% ipython --no-banner

In [1]: import numpy as np

In [2]: from numpy import linalg as LA

In [3]: np.set_printoptions(precision=1, suppress=True, linewidth=100, legacy="1.25")

In [4]: rd = lambda a: np.round(a, 1) + 0

In [5]: M2 = np.array([[-3, -5], [3, 4], [2, -1]])

In [6]: feats = np.kron(np.eye(3, dtype=int), M2)

In [7]: feats
Out[7]: 
array([[-3, -5,  0,  0,  0,  0],
       [ 3,  4,  0,  0,  0,  0],
       [ 2, -1,  0,  0,  0,  0],
       [ 0,  0, -3, -5,  0,  0],
       [ 0,  0,  3,  4,  0,  0],
       [ 0,  0,  2, -1,  0,  0],
       [ 0,  0,  0,  0, -3, -5],
       [ 0,  0,  0,  0,  3,  4],
       [ 0,  0,  0,  0,  2, -1]])

In [8]: vec = np.array([2, 2, 0, 4, 5, 5])

In [9]: y = feats @ vec

In [10]: y
Out[10]: array([-16,  14,   2, -20,  16,  -4, -40,  35,   5])

In [11]: rd(LA.pinv(feats) @ feats)
Out[11]: 
array([[1., 0., 0., 0., 0., 0.],
       [0., 1., 0., 0., 0., 0.],
       [0., 0., 1., 0., 0., 0.],
       [0., 0., 0., 1., 0., 0.],
       [0., 0., 0., 0., 1., 0.],
       [0., 0., 0., 0., 0., 1.]])

In [12]: rd(LA.solve(feats.T @ feats, feats.T @ y))
Out[12]: array([2., 2., 0., 4., 5., 5.])

In [13]: rng = np.random.default_rng(6382)

In [14]: y = y + 0.3 * rng.normal(size=9)

In [15]: rd(y)
Out[15]: array([-16. ,  13.8,   1.6, -20.1,  16.3,  -3.8, -39.2,  34.5,   4.7])

In [16]: beta, *_ = LA.lstsq(feats, y)

In [17]: rd(beta)
Out[17]: array([1.8, 2.1, 0.1, 4. , 4.8, 5. ])

In [18]: rd(LA.norm(y - feats @ beta))
Out[18]: 0.2

In [19]: E = np.load("dump.npy")

In [20]: E
Out[20]: 
array([[ 1,  2,  0,  1],
       [ 2,  2, -1, -2],
       [ 0, -2,  0, -2],
       [ 2,  2,  2,  1],
       [-2,  1,  1,  0],
       [-2,  0, -2,  2],
       [ 1,  2, -2,  1]])

In [21]: M2 = feats[0, 0] * feats[1:] - np.outer(feats[1:, 0], feats[0])

In [22]: M2
Out[22]: 
array([[  0,   3,   0,   0,   0,   0],
       [  0,  13,   0,   0,   0,   0],
       [  0,   0,   9,  15,   0,   0],
       [  0,   0,  -9, -12,   0,   0],
       [  0,   0,  -6,   3,   0,   0],
       [  0,   0,   0,   0,   9,  15],
       [  0,   0,   0,   0,  -9, -12],
       [  0,   0,   0,   0,  -6,   3]])

In [23]: np.flatnonzero(~M2.round(6).any(axis=1))
Out[23]: array([], dtype=int64)

In [24]: LA.matrix_rank(M2), LA.matrix_rank(feats)
Out[24]: (5, 6)

In [25]: rd(LA.norm(E) ** 2 / LA.norm(E, 2) ** 2)
Out[25]: 2.3

In [26]: rd(LA.norm(E, 2))
Out[26]: 5.5

In [27]: M2 = E / LA.norm(E, axis=1)
---------------------------------------------------------------------------
ValueError                                Traceback (most recent call last)
Cell In[27], line 1
----> 1 M2 = E / LA.norm(E, axis=1)

ValueError: operands could not be broadcast together with shapes (7,4) (7,) 

In [28]: M2 = E / LA.norm(E, axis=1, keepdims=True)

In [29]: gram = M2 @ M2.T

In [30]: rd(gram[4])
Out[30]: array([ 0. , -0.3, -0.3,  0. ,  1. ,  0.2, -0.3])

In [31]: (np.abs(gram) > 0.9).astype(int)
Out[31]: 
array([[1, 0, 0, 0, 0, 0, 0],
       [0, 1, 0, 0, 0, 0, 0],
       [0, 0, 1, 0, 0, 0, 0],
       [0, 0, 0, 1, 0, 0, 0],
       [0, 0, 0, 0, 1, 0, 0],
       [0, 0, 0, 0, 0, 1, 0],
       [0, 0, 0, 0, 0, 0, 1]])

In [32]: np.degrees(np.arccos(np.clip(gram[4, 0], -1, 1)))
Out[32]: 90.0

In [33]: (gram - 2 * np.eye(7)).round(6).argmax(axis=1)
Out[33]: array([3, 6, 1, 0, 5, 6, 0])

In [34]: vec = np.array([3, -2, -5, -4])

In [35]: y = E @ vec

In [36]: rd(LA.pinv(E) @ E)
Out[36]: 
array([[1., 0., 0., 0.],
       [0., 1., 0., 0.],
       [0., 0., 1., 0.],
       [0., 0., 0., 1.]])

In [37]: rd(LA.lstsq(E, y)[0])
Out[37]: array([ 3., -2., -5., -4.])

In [38]: y
Out[38]: array([ -5,  15,  12, -12, -13,  -4,   5])

In [39]: try:
    ...:     LA.solve(E, y)
    ...: except LA.LinAlgError as e:
    ...:     print(e)
    ...: 
Last 2 dimensions of the array must be square

In [40]: rd(LA.solve(E.T @ E, E.T @ y))
Out[40]: array([ 3., -2., -5., -4.])

In [41]: y = y + 0.1 * rng.normal(size=7)

In [42]: rd(y)
Out[42]: array([ -4.9,  15. ,  12.2, -11.8, -13. ,  -4.1,   5. ])

In [43]: beta, *_ = LA.lstsq(E, y)

In [44]: rd(LA.norm(y - E @ beta))
Out[44]: 0.2

In [45]: beta.round()
Out[45]: array([ 3., -2., -5., -4.])

In [46]: M2 = np.array([[2, -3, 1, 2, -4, -5, -2],
    ...:     [2, 2, -3, -3, -5, 1, -3],
    ...:     [1, 3, 2, 4, -3, 0, -1],
    ...:     [-2, 5, -2, -3, 2, 2, -3],
    ...:     [1, 3, -3, -3, -4, -4, 2],
    ...:     [1, -5, 4, -3, 2, -1, 3],
    ...:     [5, 2, 4, 1, 5, -1, -5]])

In [47]: M = M2.T @ M2

In [48]: M
Out[48]: 
array([[ 40,  -1,  23,   7,  -2, -22, -25],
       [ -1,  85, -34,  -7,  -9,  18, -37],
       [ 23, -34,  59,  26,  41,  -8,  -3],
       [  7,  -7,  26,  57,   0,  -5, -10],
       [ -2,  -9,  41,   0,  99,  28,  -7],
       [-22,  18,  -8,  -5,  28,  48,  -5],
       [-25, -37,  -3, -10,  -7,  -5,  61]])

In [49]: vec = np.array([2, 0, 2, 0, 2, 0, 1])

In [50]: a = np.maximum(M @ vec, 0)

In [51]: np.maximum(M @ vec, 0) - np.maximum(-M @ vec, 0)
Out[51]: array([  97, -125,  243,   56,  269,   -9,   -9])

In [52]: M.T @ a
Out[52]: array([  9323, -11172,  29053,  10189,  36400,   3174,  -5597])

In [53]: np.maximum(M @ (3 * vec), 0)
Out[53]: array([291,   0, 729, 168, 807,   0,   0])

In [54]: vec = np.ones(7)

In [55]: for _ in range(4):
    ...:     vec = M @ vec
    ...:     vec /= LA.norm(vec)
    ...:     print(round(vec @ M @ vec, 1))
    ...: 
128.5
135.8
138.4
140.2

In [56]: rd(LA.eigvalsh(M)[-1])
Out[56]: 144.6

In [57]: Lm = LA.cholesky(M)

In [58]: rd(Lm @ Lm.T)
Out[58]: 
array([[ 40.,  -1.,  23.,   7.,  -2., -22., -25.],
       [ -1.,  85., -34.,  -7.,  -9.,  18., -37.],
       [ 23., -34.,  59.,  26.,  41.,  -8.,  -3.],
       [  7.,  -7.,  26.,  57.,   0.,  -5., -10.],
       [ -2.,  -9.,  41.,   0.,  99.,  28.,  -7.],
       [-22.,  18.,  -8.,  -5.,  28.,  48.,  -5.],
       [-25., -37.,  -3., -10.,  -7.,  -5.,  61.]])

In [59]: t3 = np.stack([feats, -3 * feats, feats[::-1]])

In [60]: LA.matrix_rank(t3)
Out[60]: array([6, 6, 6])

In [61]: t3.sum(axis=0)
Out[61]: 
array([[ 6, 10,  0,  0,  2, -1],
       [-6, -8,  0,  0,  3,  4],
       [-4,  2,  0,  0, -3, -5],
       [ 0,  0,  8,  9,  0,  0],
       [ 0,  0, -3, -4,  0,  0],
       [ 0,  0, -7, -3,  0,  0],
       [ 2, -1,  0,  0,  6, 10],
       [ 3,  4,  0,  0, -6, -8],
       [-3, -5,  0,  0, -4,  2]])

In [62]: LA.matrix_rank(t3.reshape(3, -1))
Out[62]: 2

In [63]: M2 = feats / np.sqrt((feats ** 2).mean(axis=1, keepdims=True))

In [64]: rd(M2[2])
Out[64]: array([ 2.2, -1.1,  0. ,  0. ,  0. ,  0. ])

In [65]: rd(LA.norm(M2, axis=1))
Out[65]: array([2.4, 2.4, 2.4, 2.4, 2.4, 2.4, 2.4, 2.4, 2.4])

In [66]: rd(feats - feats.mean(axis=1, keepdims=True))
Out[66]: 
array([[-1.7, -3.7,  1.3,  1.3,  1.3,  1.3],
       [ 1.8,  2.8, -1.2, -1.2, -1.2, -1.2],
       [ 1.8, -1.2, -0.2, -0.2, -0.2, -0.2],
       [ 1.3,  1.3, -1.7, -3.7,  1.3,  1.3],
       [-1.2, -1.2,  1.8,  2.8, -1.2, -1.2],
       [-0.2, -0.2,  1.8, -1.2, -0.2, -0.2],
       [ 1.3,  1.3,  1.3,  1.3, -1.7, -3.7],
       [-1.2, -1.2, -1.2, -1.2,  1.8,  2.8],
       [-0.2, -0.2, -0.2, -0.2,  1.8, -1.2]])

In [67]: m1 = np.load("block3.npy")

In [68]: m1
Out[68]: 
array([[ 18.8, -10.9, -30.8,  11.4,  38.9],
       [ 19.7, -10.5, -29.6,  11.1,  38.9],
       [ 20.9,  -8.4, -29.1,  10. ,  40.2],
       [ 19.4,  -9.8, -27. ,  11.4,  39.3],
       [ 21. ,  -8.7, -30.3,  12.3,  40.4],
       [ 19.7, -11.8, -30.1,   9.6,  39.2],
       [ 18.7, -10.2, -29.6,   8.7,  38.6],
       [ 20.1, -10.4, -31.8,  10.8,  38.5],
       [ 20.4, -10.3, -31.3,   8.7,  40.2],
       [ 20.6,  -9.4, -28.8,   9.8,  39.9],
       [ 20.6,  -8.6, -29.5,   8.9,  41.3],
       [ 20. , -10.4, -29.9,   7.2,  40.3],
       [ 18.5, -11.1, -31.3,  11.3,  38.8],
       [ 20.9,  -8. , -30. ,  10.2,  39.7],
       [ 20.2,  -7.5, -30.9,   9.9,  38.9],
       [ 20.7,  -9.4, -30.6,   9.2,  37.9]])

In [69]: f, r1 = m1[3], m1[10]

In [70]: rd(f @ r1)
Out[70]: 3005.0

In [71]: pr = (f @ r1) / (f @ f) * f

In [72]: rd((r1 - pr) @ f)
Out[72]: 0.0

In [73]: rd(LA.norm(f + r1) ** 2 + LA.norm(f - r1) ** 2)
Out[73]: 12058.6
